% python3 -q
>>> import numpy as np
>>> np.set_printoptions(precision=1, suppress=True, linewidth=200)
>>> J = np.load("x.npy")
>>> print(J)
[[  0.3   0.2  -0.1   0.3   0. ]
 [ -6.2  -3.7  -1.8  -7.1   0.1]
 [  0.8   0.4   0.2   0.8   0. ]
 [  4.    2.3   1.3   4.6   0.1]
 [ -0.7  -0.5   0.   -1.1   0.1]
 [  1.2   0.6   0.3   1.4   0. ]
 [  2.    1.1   0.6   2.4   0.1]
 [  3.    1.8   1.    3.6  -0.1]
 [  0.8   0.6   0.2   1.    0.1]
 [  3.3   1.8   1.1   3.8  -0.1]
 [  1.7   0.8   0.4   2.    0.1]
 [ -1.8  -1.1  -0.6  -1.8   0. ]
 [  2.4   1.6   0.7   3.    0. ]
 [ -7.3  -4.2  -2.2  -8.3   0.2]
 [ -5.1  -2.8  -1.5  -5.8   0.2]
 [  6.7   3.9   1.9   7.7  -0.1]
 [ 15.4   8.7   4.4  17.4   0.1]
 [ -9.   -5.1  -2.8 -10.4   0. ]
 [  2.2   1.4   0.7   2.9   0.1]
 [ -4.5  -2.5  -1.2  -5.    0. ]
 [  4.9   2.9   1.5   5.7   0. ]
 [  6.3   3.4   1.6   7.1  -0.1]
 [ -6.1  -3.5  -1.7  -6.8   0.1]
 [  8.8   4.9   2.6  10.    0.1]
 [ -5.7  -3.3  -1.7  -6.7  -0.1]
 [  4.1   2.3   1.1   4.7   0. ]
 [ -6.1  -3.4  -1.6  -6.4  -0.1]
 [  5.8   3.4   1.7   7.    0. ]
 [ 14.5   8.4   4.3  16.5   0.1]
 [  4.8   2.7   1.3   5.1   0. ]
 [ -2.1  -1.1  -0.7  -2.2   0. ]
 [  7.    4.    1.8   7.9   0. ]
 [-23.3 -13.5  -6.7 -26.3   0.1]
 [  4.8   2.6   1.4   5.5   0. ]
 [ -7.6  -4.4  -2.2  -8.7   0.1]
 [ -1.2  -0.6  -0.3  -1.7  -0.1]
 [ -1.9  -1.1  -0.6  -2.3   0.1]
 [ -7.3  -4.4  -2.   -8.4  -0.1]
 [  6.2   3.5   1.6   7.1  -0.1]
 [-14.3  -8.   -4.  -16.1   0.1]
 [  1.9   1.3   0.5   2.2   0.1]
 [  7.1   4.    2.1   8.    0.1]
 [  3.6   2.    1.    4.4   0. ]
 [  2.5   1.5   0.7   3.1  -0.1]]
>>> Xc = J - J.mean(axis=0)
>>> V = np.linalg.svd(Xc)[2][:1]
>>> out = Xc - Xc @ V.T @ V
>>> print(np.round(np.diag(V.T @ V), 1) + 0)
[0.4 0.1 0.  0.5 0. ]
>>> print(np.linalg.norm(out, axis=1).round(6).argmax())
26
>>> F = np.load("a.npy")
>>> print(F)
[[-0.4 -0.4  0.8 -0.5  0.  -1.2  1.1 -2.3  0.3 -2. ]
 [-1.2 -1.1 -1.1 -1.3  0.1 -0.3 -1.   0.9  0.6  0.1]
 [ 0.8  1.4  0.6  1.2 -0.1  1.4  0.1  0.2 -0.4 -0.1]
 [-0.7  0.6 -1.1 -1.5  0.   0.4 -0.4 -2.  -2.2  0.6]
 [-1.3 -1.1 -1.1 -1.2  0.2 -0.3 -1.1  1.   0.6  0. ]
 [-1.9 -0.6  0.2 -0.3 -0.2  2.4  1.3 -2.2 -0.4  1.1]
 [ 0.6  1.6  0.3  0.3 -1.  -1.3  0.1  0.5 -1.  -0.1]
 [-1.4 -1.3  0.8  0.1  0.7  1.2 -1.2 -0.7 -1.3  0.3]
 [-0.3  1.   0.1  0.5  0.3 -1.1 -0.6  1.1 -2.3 -1.4]
 [ 0.1  1.2 -1.6 -1.2  0.7  0.5  0.7  1.5  2.2  0.1]
 [-0.9  2.3  0.8 -0.5 -0.6  1.3  0.5 -2.1  0.2 -0.6]
 [-0.4 -0.6 -0.1  0.2 -2.  -0.4 -2.   0.7  1.8  0.4]]
>>> proj = F @ np.linalg.solve(F.T @ F, F.T)
>>> print(np.allclose(proj @ proj, proj))
True
>>> print(np.round(np.trace(proj), 1))
10.0
>>> print(np.round(np.linalg.eigvalsh(proj), 1) + 0)
[0. 0. 1. 1. 1. 1. 1. 1. 1. 1. 1. 1.]
